$ ipython --no-banner

In [1]: import numpy as np

In [2]: from numpy import linalg as LA

In [3]: np.set_printoptions(precision=2, suppress=True, linewidth=140)

In [4]: feats = np.array([[3, 0, 0, 3, 2], [0, 1, 0, 1, 1], [0, 1, 3, 2, 1], [2, 3, 3, 2, 0]])

In [5]: feats
Out[5]: 
array([[3, 0, 0, 3, 2],
       [0, 1, 0, 1, 1],
       [0, 1, 3, 2, 1],
       [2, 3, 3, 2, 0]])

In [6]: cov = feats.T @ feats

In [7]: np.allclose(cov, cov.T)
Out[7]: True

In [8]: cov
Out[8]: 
array([[13,  6,  6, 13,  6],
       [ 6, 11, 12,  9,  2],
       [ 6, 12, 18, 12,  3],
       [13,  9, 12, 18,  9],
       [ 6,  2,  3,  9,  6]])

In [9]: (feats @ feats.T).shape
Out[9]: (4, 4)

In [10]: np.round(LA.eigvalsh(cov)[::-1], 2) + 0
Out[10]: array([47.52, 13.46,  3.65,  1.38,  0.  ])

In [11]: np.trace(cov), (feats ** 2).sum()
Out[11]: (np.int64(66), np.int64(66))

In [12]: np.diag(cov)
Out[12]: array([13, 11, 18, 18,  6])

In [13]: Y = np.array([[3, -1], [0, -6], [-7, -7], [1, 2], [3, -8]])

In [14]: np.vstack([feats, Y.T]).shape
Out[14]: (6, 5)

In [15]: print(np.einsum("ik,kj->ji", feats, Y))
[[ 18   4 -16 -13]
 [-13 -12 -31 -37]]

In [16]: Y.T @ feats.T
Out[16]: 
array([[ 18,   4, -16, -13],
       [-13, -12, -31, -37]])

In [17]: Y = feats / np.sqrt((feats ** 2).mean(axis=1, keepdims=True))

In [18]: print(LA.matrix_rank(feats - feats.mean(axis=1, keepdims=True)))
4

In [19]: print(feats - feats.mean(axis=1, keepdims=True))
[[ 1.4 -1.6 -1.6  1.4  0.4]
 [-0.6  0.4 -0.6  0.4  0.4]
 [-1.4 -0.4  1.6  0.6 -0.4]
 [ 0.   1.   1.   0.  -2. ]]

In [20]: rng = np.random.default_rng(53)

In [21]: F = np.eye(5, dtype=int)[rng.permutation(5)]

In [22]: F
Out[22]: 
array([[0, 0, 1, 0, 0],
       [1, 0, 0, 0, 0],
       [0, 0, 0, 0, 1],
       [0, 1, 0, 0, 0],
       [0, 0, 0, 1, 0]])

In [23]: Y = F / LA.norm(F, axis=1, keepdims=True)

In [24]: cov = Y @ Y.T

In [25]: np.degrees(np.arccos(np.clip(cov[4, 0], -1, 1)))
Out[25]: np.float64(90.0)

In [26]: Y = np.array([[9, 6, 6], [-8, -6, 7]])

In [27]: C = np.kron(Y, F)

In [28]: round(LA.norm(C, 2), 2), round(float(LA.norm(Y, 2) * LA.norm(F, 2)), 2)
Out[28]: (np.float64(14.73), 14.73)

In [29]: C.shape
Out[29]: (10, 15)

In [30]: C
Out[30]: 
array([[ 0,  0,  9,  0,  0,  0,  0,  6,  0,  0,  0,  0,  6,  0,  0],
       [ 9,  0,  0,  0,  0,  6,  0,  0,  0,  0,  6,  0,  0,  0,  0],
       [ 0,  0,  0,  0,  9,  0,  0,  0,  0,  6,  0,  0,  0,  0,  6],
       [ 0,  9,  0,  0,  0,  0,  6,  0,  0,  0,  0,  6,  0,  0,  0],
       [ 0,  0,  0,  9,  0,  0,  0,  0,  6,  0,  0,  0,  0,  6,  0],
       [ 0,  0, -8,  0,  0,  0,  0, -6,  0,  0,  0,  0,  7,  0,  0],
       [-8,  0,  0,  0,  0, -6,  0,  0,  0,  0,  7,  0,  0,  0,  0],
       [ 0,  0,  0,  0, -8,  0,  0,  0,  0, -6,  0,  0,  0,  0,  7],
       [ 0, -8,  0,  0,  0,  0, -6,  0,  0,  0,  0,  7,  0,  0,  0],
       [ 0,  0,  0, -8,  0,  0,  0,  0, -6,  0,  0,  0,  0,  7,  0]])

In [31]: LA.matrix_rank(C)
Out[31]: np.int64(10)

In [32]: T = np.stack([C, 4 * C, C[::-1]])

In [33]: print((T @ C.T).shape)
(3, 10, 10)

In [34]: LA.matrix_rank(T.reshape(3, -1))
Out[34]: np.int64(2)

In [35]: x = np.array([5, 8, 2, 0, 4])

In [36]: rhs = F @ x

In [37]: print(rhs)
[2 5 4 8 0]

In [38]: LA.solve(F.T, F[3])
Out[38]: array([0., 0., 0., 1., 0.])

In [39]: LA.solve(F, F[:, 3])
Out[39]: array([0., 0., 0., 1., 0.])

In [40]: LA.solve(F, -1 * rhs)
Out[40]: array([-5., -8., -2.,  0., -4.])

In [41]: arr = np.load("dump.npy")

In [42]: arr
Out[42]: 
array([[-1.3, -2.3, -1.3,  0.5],
       [-0.7,  0.6,  1.6,  0.8],
       [ 0.5, -1. , -0.7,  0.2],
       [-0.3,  1. ,  1.4,  0.1],
       [ 1. ,  1.6,  0. ,  0.3],
       [-1.6,  0. ,  1.1,  1.1],
       [ 2.1, -0.1, -0.8,  1.3],
       [ 2.3, -1. ,  0.3,  0.8],
       [ 1.1,  1.5, -1. ,  0.7],
       [ 1.2, -0.4,  0.1, -0.4],
       [ 2.1, -0.3, -0.3,  1.2],
       [ 1.1,  0.8, -0.8,  1.3],
       [-0.2, -0.2, -0.8,  0.8],
       [ 0.7,  0.5,  1.9,  1.1],
       [ 0.2,  0.9, -0.2, -1. ],
       [ 1.8,  1. , -0.6, -1.8],
       [-0.9,  0.1, -1.4, -0.4],
       [ 0.8,  0.6, -0.9, -1. ],
       [ 0. ,  0.6, -0.2,  0.8],
       [28. , 12. , 16. , 26. ],
       [-0.7,  0.5,  0. , -0.6],
       [-2. ,  0.8, -0.2,  0.8],
       [ 1. ,  1. ,  0.6,  0.3],
       [-1.3,  0.6,  0.1, -1.1],
       [-1. , -0.7,  0.1,  0.2],
       [ 0.6,  0.3, -1. ,  0.2],
       [-0.4,  0.5, -0.8, -0.9],
       [ 0.5, -0.8, -1.7,  0. ],
       [-0.9,  0.7,  2.2,  0.4]])

In [43]: Y = arr / np.sqrt((arr ** 2).mean(axis=1, keepdims=True))

In [44]: Y[6]
Out[44]: array([ 1.62, -0.08, -0.62,  1.  ])

In [45]: LA.norm(Y, axis=1)
Out[45]: array([2., 2., 2., 2., 2., 2., 2., 2., 2., 2., 2., 2., 2., 2., 2., 2., 2., 2., 2., 2., 2., 2., 2., 2., 2., 2., 2., 2., 2.])

In [46]: LA.matrix_rank(arr - arr.mean(axis=1, keepdims=True))
Out[46]: np.int64(3)

In [47]: LA.matrix_rank(Y) == LA.matrix_rank(arr)
Out[47]: np.True_
